% python3 -q
>>> import numpy as np
>>> import numpy.linalg as la
>>> np.set_printoptions(precision=2, suppress=True, linewidth=160, floatmode="fixed")
>>> X = np.loadtxt("run16.csv", delimiter=",")
>>> print(X)
[[-1.29  1.19 -1.02 -1.18]
 [ 0.71  1.23 -1.42  2.08]
 [-0.02 -0.03  0.01 -0.04]
 [-2.22  0.85 -0.39 -3.00]
 [-0.42  1.59 -1.64  0.62]
 [-1.30  1.20 -1.01 -1.19]
 [ 1.81  0.77 -1.20  3.61]
 [ 0.88  0.41 -0.63  1.83]
 [ 0.74  1.22 -1.41  2.10]
 [-1.32  1.22 -1.00 -1.21]
 [-2.20  0.81 -0.40 -2.96]
 [-2.25  0.80 -0.38 -3.02]
 [-0.20  0.81 -0.82  0.34]
 [-0.17  0.82 -0.83  0.31]
 [ 0.00 -0.03 -0.01  0.05]
 [-2.18  0.77 -0.44 -2.96]
 [-1.07  0.37 -0.21 -1.49]
 [ 0.01  0.00 -0.02 -0.01]
 [ 0.91  0.40 -0.59  1.78]
 [-1.06  0.37 -0.25 -1.55]
 [-0.17  0.76 -0.77  0.34]
 [-1.33  1.19 -1.02 -1.18]
 [ 0.04  0.03  0.04 -0.01]
 [ 0.90  0.40 -0.62  1.81]
 [ 1.77  0.77 -1.19  3.59]
 [ 0.89  0.39 -0.57  1.79]
 [-0.22  0.83 -0.79  0.30]]
>>> B = np.c_[X[:, :1] @ np.array([[6]]), np.array([2, 1, 1, 2, 2, 2, 2, 0, 2, 1, 0, 0, 2, 2, 0, 1, 1, 1, 2, 1, 2, 2, 2, 1, 2, 0, 2])]
>>> print(B)
[[ -7.74   2.00]
 [  4.26   1.00]
 [ -0.12   1.00]
 [-13.32   2.00]
 [ -2.52   2.00]
 [ -7.80   2.00]
 [ 10.86   2.00]
 [  5.28   0.00]
 [  4.44   2.00]
 [ -7.92   1.00]
 [-13.20   0.00]
 [-13.50   0.00]
 [ -1.20   2.00]
 [ -1.02   2.00]
 [  0.00   0.00]
 [-13.08   1.00]
 [ -6.42   1.00]
 [  0.06   1.00]
 [  5.46   2.00]
 [ -6.36   1.00]
 [ -1.02   2.00]
 [ -7.98   2.00]
 [  0.24   2.00]
 [  5.40   1.00]
 [ 10.62   2.00]
 [  5.34   0.00]
 [ -1.32   2.00]]
>>> print(np.round(la.norm(B - X @ la.lstsq(X, B)[0], axis=0), 2) + 0)
[0.00 3.87]
>>> print(np.argsort(-la.norm(X, axis=0).round(6), kind="stable")[:3])
[3 0 1]
>>> print(la.cond(X) > 100)
False
>>> print(la.matrix_rank(X, rtol=0.1))
2
>>> labels = X[:, 0] > np.median(X[:, 0])
>>> f = X[labels].mean(axis=0) - X[~labels].mean(axis=0)
>>> print(labels.astype(int))
[0 1 1 0 0 0 1 1 1 0 0 0 0 0 1 0 0 1 1 0 0 0 1 1 1 1 0]
>>> print(((X - X.mean(axis=0)) @ f > 0).astype(int))
[0 1 1 0 1 0 1 1 1 0 0 0 1 1 1 0 0 1 1 0 1 0 1 1 1 1 1]
>>> Ac = X - X.mean(axis=0)
>>> U, sigma, Vt = la.svd(Ac, full_matrices=False)
>>> print(sigma)
[11.46  3.25  0.12  0.12]
>>> print(Vt[0] * np.sign(Vt[0, np.abs(Vt[0]).argmax()]))
[ 0.52 -0.02 -0.08  0.85]
>>> print(np.round(sigma ** 2 / (sigma ** 2).sum(), 2) + 0)
[0.93 0.07 0.00 0.00]
>>> m1 = np.loadtxt("w.csv", delimiter=",")
>>> print(m1)
[[  4.50  19.47   0.02 -10.64  13.83 -10.30  -4.16]
 [ -0.85   9.71   9.59  -2.39   5.97 -13.82   0.41]
 [ 11.27  13.39  -7.64 -14.86  14.49  -2.98  -6.45]
 [  9.07  -4.52 -21.33   8.79  24.93  17.34  -6.13]
 [ -4.86 -18.53   5.19   2.57 -25.26   5.85   5.43]
 [ 13.01  16.41  -6.86 -21.65  11.55  -5.09  -7.24]
 [  8.53   8.59 -18.39   3.40  30.02   9.43  -7.40]
 [ -4.20   3.89   7.31  -5.80 -13.05  -5.79   2.29]
 [ 11.95   8.32 -20.29  -6.48  22.02  10.98  -8.48]
 [  9.67  20.26  -1.75  -9.54  27.50 -12.30  -6.41]
 [ -1.31  27.38  -0.49  -6.74  15.59 -10.22  -3.89]
 [  6.10 -16.51   8.10   7.17   7.70  -6.12   1.83]
 [  5.13   4.40 -19.17   1.08  15.06  14.56  -5.77]
 [-12.47   0.77   2.19   0.19 -25.36   5.33   4.20]
 [-14.44  19.23 -11.03  -1.15 -14.33  12.43  -0.39]
 [  1.60   6.28  10.67  -7.40  -0.06 -14.04   0.66]
 [  3.26  25.15  -1.45 -10.60  17.08 -10.57  -5.01]
 [ 15.26  -8.66   9.95 -15.94   0.61 -13.52  -1.15]
 [  0.15   3.29   8.07 -10.46 -11.07  -8.32   1.19]
 [ -4.21  -6.27  19.21 -13.80 -34.05 -12.40   6.21]
 [ -6.85  14.79   0.15  -4.88  -6.36  -2.00  -0.08]
 [ -6.88   2.11  22.83  -9.10 -23.17 -19.35   6.07]
 [ -5.05   3.42 -12.17   7.06   1.81  13.49  -1.26]
 [  2.70  12.93  -8.51   6.42  28.02   0.12  -4.66]
 [  8.35  16.13   2.86 -25.37  -3.54 -11.58  -3.81]
 [ 24.71 -26.86   3.02  -7.89  13.30  -5.17  -2.51]]
>>> Ac = (m1 - m1.mean(axis=0)) / m1.std(axis=0)
>>> print(Ac.std(axis=0))
[1.00 1.00 1.00 1.00 1.00 1.00 1.00]
>>> coef = la.lstsq(np.delete(Ac, 2, axis=1), Ac[:, 2])[0]
>>> print(np.abs(coef).argmax())
4
